In [1]: import numpy as np

In [2]: import numpy.linalg as la

In [3]: np.set_printoptions(precision=3, suppress=True, linewidth=120)

In [4]: def rd(a):
   ...:     return np.round(a, 3) + 0
   ...: 

In [5]: feats = np.loadtxt("test17.csv", delimiter=",")

In [6]: rd(feats)
Out[6]: 
array([[0.25 , 0.125, 0.25 , 0.25 , 0.125],
       [0.333, 0.5  , 0.167, 0.   , 0.   ],
       [0.222, 0.222, 0.222, 0.222, 0.111],
       [0.333, 0.   , 0.   , 0.5  , 0.167],
       [0.286, 0.143, 0.   , 0.286, 0.286]])

In [7]: x = np.array([-1, 0, 2, 1, 2])

In [8]: y = feats @ x

In [9]: rd(y)
Out[9]: array([0.75 , 0.   , 0.667, 0.5  , 0.571])

In [10]: print(rd(la.solve(feats, y + feats[:, 2])))
[-1.  0.  3.  1.  2.]

In [11]: rd(la.solve(feats, 5 * y))
Out[11]: array([-5.,  0., 10.,  5., 10.])

In [12]: Y = feats / np.sqrt((feats ** 2).mean(axis=1, keepdims=True))

In [13]: la.matrix_rank(feats - feats.mean(axis=1, keepdims=True))
Out[13]: np.int64(4)

In [14]: rd(la.norm(Y, axis=1))
Out[14]: array([2.236, 2.236, 2.236, 2.236, 2.236])

In [15]: rd(Y[3])
Out[15]: array([1.195, 0.   , 0.   , 1.793, 0.598])

In [16]: rd(feats - feats.mean(axis=1, keepdims=True))
Out[16]: 
array([[ 0.05 , -0.075,  0.05 ,  0.05 , -0.075],
       [ 0.133,  0.3  , -0.033, -0.2  , -0.2  ],
       [ 0.022,  0.022,  0.022,  0.022, -0.089],
       [ 0.133, -0.2  , -0.2  ,  0.3  , -0.033],
       [ 0.086, -0.057, -0.2  ,  0.086,  0.086]])

In [17]: la.matrix_rank(Y) == la.matrix_rank(feats)
Out[17]: np.True_

In [18]: x = np.array([4, 0, 4, 4, 1])

In [19]: y = feats @ x

In [20]: c, lr = np.zeros(5), 1 / la.norm(feats, 2) ** 2

In [21]: for i in range(60):
    ...:     c -= lr * feats.T @ (feats @ c - y)
    ...:     if i % 10 == 0: print(i, round(la.norm(feats @ c - y), 3))
    ...: 
0 0.815
10 0.424
20 0.271
30 0.177
40 0.121
50 0.088

In [22]: rd(c)
Out[22]: array([3.112, 0.68 , 3.729, 4.524, 1.152])

In [23]: rd(np.sort(np.abs(la.eigvals(feats)))[::-1])
Out[23]: array([1.   , 0.536, 0.147, 0.099, 0.099])

In [24]: print(rd(la.matrix_power(feats, 100)))
[[0.289 0.168 0.129 0.279 0.136]
 [0.289 0.168 0.129 0.279 0.136]
 [0.289 0.168 0.129 0.279 0.136]
 [0.289 0.168 0.129 0.279 0.136]
 [0.289 0.168 0.129 0.279 0.136]]

In [25]: feats @ np.ones(5)
Out[25]: array([1., 1., 1., 1., 1.])

In [26]: p = np.eye(5)[4]

In [27]: for _ in range(4):
    ...:     p = p @ feats
    ...:     print(p.round(3))
    ...: 
[0.286 0.143 0.    0.286 0.286]
[0.296 0.148 0.095 0.296 0.165]
[0.29  0.156 0.12  0.29  0.144]
[0.289 0.161 0.125 0.285 0.139]
